% python3 -q
>>> import numpy as np
>>> from numpy import linalg as LA
>>> np.set_printoptions(suppress=True, linewidth=200)
>>> J = np.load("sample6.npy")
>>> J
array([[0, 0, 1, 2, 2, 1, 0],
       [0, 0, 0, 1, 2, 2, 1],
       [1, 0, 0, 0, 1, 2, 2],
       [2, 1, 0, 0, 0, 1, 2],
       [2, 2, 1, 0, 0, 0, 1],
       [1, 2, 2, 1, 0, 0, 0],
       [0, 1, 2, 2, 1, 0, 0]])
>>> J @ (-1.0) ** np.arange(7)
array([0., 0., 2., 2., 2., 0., 0.])
>>> J @ np.ones(7)
array([6., 6., 6., 6., 6., 6., 6.])
>>> F = np.loadtxt("a.csv", delimiter=",")
>>> F
array([[110.,  76.,  71.,  62.,  71.,  71., 101.,  83.,  58.,  63.],
       [ 76.,  77.,  68.,  45.,  46.,  52.,  81.,  49.,  38.,  35.],
       [ 71.,  68.,  83.,  37.,  63.,  39.,  72.,  57.,  61.,  35.],
       [ 62.,  45.,  37.,  56.,  40.,  45.,  61.,  37.,  22.,  45.],
       [ 71.,  46.,  63.,  40.,  69.,  34.,  60.,  67.,  64.,  47.],
       [ 71.,  52.,  39.,  45.,  34.,  59.,  71.,  48.,  24.,  48.],
       [101.,  81.,  72.,  61.,  60.,  71., 111.,  70.,  48.,  61.],
       [ 83.,  49.,  57.,  37.,  67.,  48.,  70.,  92.,  63.,  63.],
       [ 58.,  38.,  61.,  22.,  64.,  24.,  48.,  63.,  71.,  38.],
       [ 63.,  35.,  35.,  45.,  47.,  48.,  61.,  63.,  38.,  66.]])
>>> x = np.array([-1, 5, 5, -2, -4, 0, -5, 4, 2, 4])
>>> np.einsum("ij,j->i", F, x)
array([412., 382., 488., 143., 402., 235., 367., 501., 443., 296.])
>>> F @ np.eye(10)[5]
array([71., 52., 39., 45., 34., 59., 71., 48., 24., 48.])
>>> (F @ x).argmax()
np.int64(7)
>>> F @ (2 * x)
array([ 824.,  764.,  976.,  286.,  804.,  470.,  734., 1002.,  886.,  592.])
>>> F * x
array([[-110.,  380.,  355., -124., -284.,    0., -505.,  332.,  116.,  252.],
       [ -76.,  385.,  340.,  -90., -184.,    0., -405.,  196.,   76.,  140.],
       [ -71.,  340.,  415.,  -74., -252.,    0., -360.,  228.,  122.,  140.],
       [ -62.,  225.,  185., -112., -160.,    0., -305.,  148.,   44.,  180.],
       [ -71.,  230.,  315.,  -80., -276.,    0., -300.,  268.,  128.,  188.],
       [ -71.,  260.,  195.,  -90., -136.,    0., -355.,  192.,   48.,  192.],
       [-101.,  405.,  360., -122., -240.,    0., -555.,  280.,   96.,  244.],
       [ -83.,  245.,  285.,  -74., -268.,    0., -350.,  368.,  126.,  252.],
       [ -58.,  190.,  305.,  -44., -256.,    0., -240.,  252.,  142.,  152.],
       [ -63.,  175.,  175.,  -90., -188.,    0., -305.,  252.,   76.,  264.]])
>>> F @ x
array([412., 382., 488., 143., 402., 235., 367., 501., 443., 296.])
>>> ev, V = LA.eigh(F)
>>> x = np.array([-2, -1, 3, 2, 0, 2, 3, 2, 3, 0])
>>> round(float(x @ F @ x / (x @ x)), 4), np.round(ev[0], 4), round(ev[-1], 4)
(169.6818, np.float64(0.0), np.float64(595.4403))
>>> np.round(V * np.maximum(ev, 0) @ V.T, 4)
array([[110.,  76.,  71.,  62.,  71.,  71., 101.,  83.,  58.,  63.],
       [ 76.,  77.,  68.,  45.,  46.,  52.,  81.,  49.,  38.,  35.],
       [ 71.,  68.,  83.,  37.,  63.,  39.,  72.,  57.,  61.,  35.],
       [ 62.,  45.,  37.,  56.,  40.,  45.,  61.,  37.,  22.,  45.],
       [ 71.,  46.,  63.,  40.,  69.,  34.,  60.,  67.,  64.,  47.],
       [ 71.,  52.,  39.,  45.,  34.,  59.,  71.,  48.,  24.,  48.],
       [101.,  81.,  72.,  61.,  60.,  71., 111.,  70.,  48.,  61.],
       [ 83.,  49.,  57.,  37.,  67.,  48.,  70.,  92.,  63.,  63.],
       [ 58.,  38.,  61.,  22.,  64.,  24.,  48.,  63.,  71.,  38.],
       [ 63.,  35.,  35.,  45.,  47.,  48.,  61.,  63.,  38.,  66.]])
>>> np.round(LA.eigvalsh(F[1:, 1:]), 4)
array([  0.3162,   2.8353,   5.0379,   7.0424,   9.1148,  22.6504,  59.145 ,  83.3461, 494.5119])
>>> def softmax(z):
...     e = np.exp(z - z.max(axis=-1, keepdims=True))
...     return e / e.sum(axis=-1, keepdims=True)
... 
>>> np.round(softmax(10 * F[0]), 4) + 0
array([1., 0., 0., 0., 0., 0., 0., 0., 0., 0.])
>>> np.round(softmax(F[0]), 4) + 0
array([0.9999, 0.    , 0.    , 0.    , 0.    , 0.    , 0.0001, 0.    , 0.    , 0.    ])
>>> att = F @ F.T / np.sqrt(10)
>>> softmax(att)[0] @ F
array([110.,  76.,  71.,  62.,  71.,  71., 101.,  83.,  58.,  63.])
>>> np.round(softmax(att), 4) + 0
array([[1., 0., 0., 0., 0., 0., 0., 0., 0., 0.],
       [1., 0., 0., 0., 0., 0., 0., 0., 0., 0.],
       [1., 0., 0., 0., 0., 0., 0., 0., 0., 0.],
       [1., 0., 0., 0., 0., 0., 0., 0., 0., 0.],
       [1., 0., 0., 0., 0., 0., 0., 0., 0., 0.],
       [1., 0., 0., 0., 0., 0., 0., 0., 0., 0.],
       [1., 0., 0., 0., 0., 0., 0., 0., 0., 0.],
       [1., 0., 0., 0., 0., 0., 0., 0., 0., 0.],
       [1., 0., 0., 0., 0., 0., 0., 0., 0., 0.],
       [1., 0., 0., 0., 0., 0., 0., 0., 0., 0.]])
>>> rk = LA.matrix_rank(F)
>>> rk
np.int64(9)
>>> ns = LA.svd(F)[2][rk:].T
>>> np.round(F @ ns, 4) + 0
array([[0.],
       [0.],
       [0.],
       [0.],
       [0.],
       [0.],
       [0.],
       [0.],
       [0.],
       [0.]])
>>> np.round(ns[:, 0] / ns[np.abs(ns[:, 0]).round(6).argmax(), 0], 4)
array([-0.968 ,  0.1261, -0.4608, -0.0179,  1.    ,  0.8199,  0.2635,  0.2196, -0.1157, -0.5812])
>>> [int(LA.matrix_rank(F[:i])) for i in range(1, len(F) + 1)]
[1, 2, 3, 4, 5, 6, 7, 8, 9, 9]
>>> [int(LA.matrix_rank(F[:, :j + 1])) for j in range(10)]
[1, 2, 3, 4, 5, 6, 7, 8, 9, 9]
>>> np.count_nonzero(F)
np.int64(100)
>>> LA.matrix_rank(F)
np.int64(9)
>>> F.sum(axis=1)
array([766., 567., 586., 450., 561., 491., 736., 629., 487., 501.])
>>> F[:, 10]
Traceback (most recent call last):
  File "<python-input-37>", line 1, in <module>
    F[:, 10]
    ~^^^^^^^
IndexError: index 10 is out of bounds for axis 1 with size 10
>>> np.abs(F).max()
np.float64(111.0)
>>> np.zeros(10, 10)
Traceback (most recent call last):
  File "<python-input-39>", line 1, in <module>
    np.zeros(10, 10)
    ~~~~~~~~^^^^^^^^
TypeError: Cannot interpret '10' as a data type
>>> Z = np.array([[-0.4, -0.7, 0.6, 0.5, 0.1, -0.2, -0.8, -1.5, -0.3]])
>>> rng = np.random.default_rng(450485)
>>> feats = np.array([[-3],
...     [-1],
...     [4],
...     [-4],
...     [4],
...     [2],
...     [0],
...     [4],
...     [-1],
...     [4],
...     [4],
...     [5],
...     [2],
...     [-5],
...     [-1],
...     [-5],
...     [-5],
...     [3],
...     [2],
...     [-3],
...     [2],
...     [5],
...     [4],
...     [1],
...     [0],
...     [4]]) @ Z + 0.1 * rng.normal(size=(26, 9))
>>> feats.round(4)
array([[ 1.2199,  2.0676, -1.8712, -1.4633, -0.2957,  0.5967,  2.5425,  4.6648,  0.832 ],
       [ 0.267 ,  0.8041, -0.5395, -0.4618, -0.0354,  0.2261,  0.9459,  1.5131,  0.2148],
       [-1.5823, -2.8703,  2.2748,  1.9415,  0.3914, -0.6648, -3.1381, -5.8979, -1.1037],
       [ 1.6196,  2.8836, -2.3445, -2.1598, -0.4089,  0.7611,  3.1156,  5.8814,  1.0827],
       [-1.6756, -2.8707,  2.4947,  2.1216,  0.7268, -0.7342, -3.3516, -6.1074, -1.2837],
       [-0.6208, -1.5079,  1.3119,  1.1475,  0.2832, -0.276 , -1.7252, -3.1157, -0.591 ],
       [ 0.0816, -0.1343,  0.0757, -0.0816,  0.0142,  0.0126, -0.0772, -0.181 ,  0.3316],
       [-1.4305, -2.7791,  2.3701,  1.9254,  0.2886, -0.7129, -3.1681, -5.874 , -1.1783],
       [ 0.5884,  0.7426, -0.4558, -0.3703, -0.0413,  0.2624,  0.7587,  1.3087,  0.1817],
       [-1.5531, -2.8226,  2.2871,  1.8936,  0.4336, -0.7772, -3.1096, -5.9539, -1.2545],
       [-1.6859, -2.7792,  2.3066,  1.9766,  0.4486, -0.8503, -3.1575, -5.9356, -1.332 ],
       [-1.9851, -3.4908,  2.9229,  2.4416,  0.5791, -1.0555, -3.9358, -7.5312, -1.5952],
       [-0.7763, -1.3734,  1.2605,  0.9305, -0.0518, -0.4527, -1.6004, -3.1048, -0.5431],
       [ 1.8363,  3.5288, -2.8081, -2.3399, -0.5271,  1.0768,  3.8065,  7.333 ,  1.5657],
       [ 0.2573,  0.6216, -0.6578, -0.3724, -0.0825,  0.2162,  0.8303,  1.4767,  0.1913],
       [ 2.0829,  3.5718, -3.134 , -2.4313, -0.6771,  0.9377,  3.952 ,  7.6349,  1.4634],
       [ 2.0594,  3.5256, -2.8457, -2.375 , -0.4806,  0.8608,  4.1283,  7.5   ,  1.4088],
       [-1.1047, -2.1976,  1.7488,  1.5962,  0.3818, -0.5829, -2.4545, -4.516 , -1.0412],
       [-0.8411, -1.4243,  1.1804,  0.9035,  0.2295, -0.4404, -1.5056, -2.9213, -0.3915],
       [ 1.2712,  1.9612, -1.616 , -1.47  , -0.2566,  0.6314,  2.2521,  4.5256,  0.8767],
       [-0.8735, -1.3799,  1.0558,  1.0314,  0.3628, -0.4547, -1.6687, -2.7661, -0.5476],
       [-1.944 , -3.5122,  3.0766,  2.3526,  0.6116, -1.0112, -3.8927, -7.5607, -1.372 ],
       [-1.5802, -2.8797,  2.3431,  2.0037,  0.3693, -0.7871, -3.2365, -6.0867, -0.9874],
       [-0.4695, -0.654 ,  0.4929,  0.3381,  0.045 , -0.0888, -0.7081, -1.4532, -0.2355],
       [ 0.0293, -0.0598, -0.0151,  0.1498,  0.0109, -0.0783, -0.0099, -0.1065, -0.0017],
       [-1.6155, -2.8742,  2.3609,  1.8246,  0.3734, -0.7764, -3.2397, -6.0883, -1.1008]])
>>> np.allclose(F, F.T)
True
>>> (F + F.T) / 2
array([[110.,  76.,  71.,  62.,  71.,  71., 101.,  83.,  58.,  63.],
       [ 76.,  77.,  68.,  45.,  46.,  52.,  81.,  49.,  38.,  35.],
       [ 71.,  68.,  83.,  37.,  63.,  39.,  72.,  57.,  61.,  35.],
       [ 62.,  45.,  37.,  56.,  40.,  45.,  61.,  37.,  22.,  45.],
       [ 71.,  46.,  63.,  40.,  69.,  34.,  60.,  67.,  64.,  47.],
       [ 71.,  52.,  39.,  45.,  34.,  59.,  71.,  48.,  24.,  48.],
       [101.,  81.,  72.,  61.,  60.,  71., 111.,  70.,  48.,  61.],
       [ 83.,  49.,  57.,  37.,  67.,  48.,  70.,  92.,  63.,  63.],
       [ 58.,  38.,  61.,  22.,  64.,  24.,  48.,  63.,  71.,  38.],
       [ 63.,  35.,  35.,  45.,  47.,  48.,  61.,  63.,  38.,  66.]])
>>> np.trace(F)
np.float64(794.0)
>>> F @ F
array([[61266., 45445., 46153., 35717., 43866., 39495., 59109., 49689., 37800., 39362.],
       [45445., 34805., 35035., 26558., 32184., 29404., 44386., 35977., 27667., 28328.],
       [46153., 35035., 36792., 26298., 34239., 28914., 44506., 37750., 30255., 28867.],
       [35717., 26558., 26298., 21598., 24995., 23515., 34744., 28267., 20966., 23194.],
       [43866., 32184., 34239., 24995., 33037., 27310., 41716., 36830., 29252., 28378.],
       [39495., 29404., 28914., 23515., 27310., 26153., 38486., 31361., 23015., 25548.],
       [59109., 44386., 44506., 34744., 41716., 38486., 57554., 47218., 35678., 37722.],
       [49689., 35977., 37750., 28267., 36830., 31361., 47218., 42003., 32430., 32675.],
       [37800., 27667., 30255., 20966., 29252., 23015., 35678., 32430., 26443., 24372.],
       [39362., 28328., 28867., 23194., 28378., 25548., 37722., 32675., 24372., 26447.]])
>>> round(float(np.abs(LA.eigvals(F)).max()), 4)
595.4403
>>> assert F == F.T
Traceback (most recent call last):
  File "<python-input-49>", line 1, in <module>
    assert F == F.T
           ^^^^^^^^
ValueError: The truth value of an array with more than one element is ambiguous. Use a.any() or a.all()
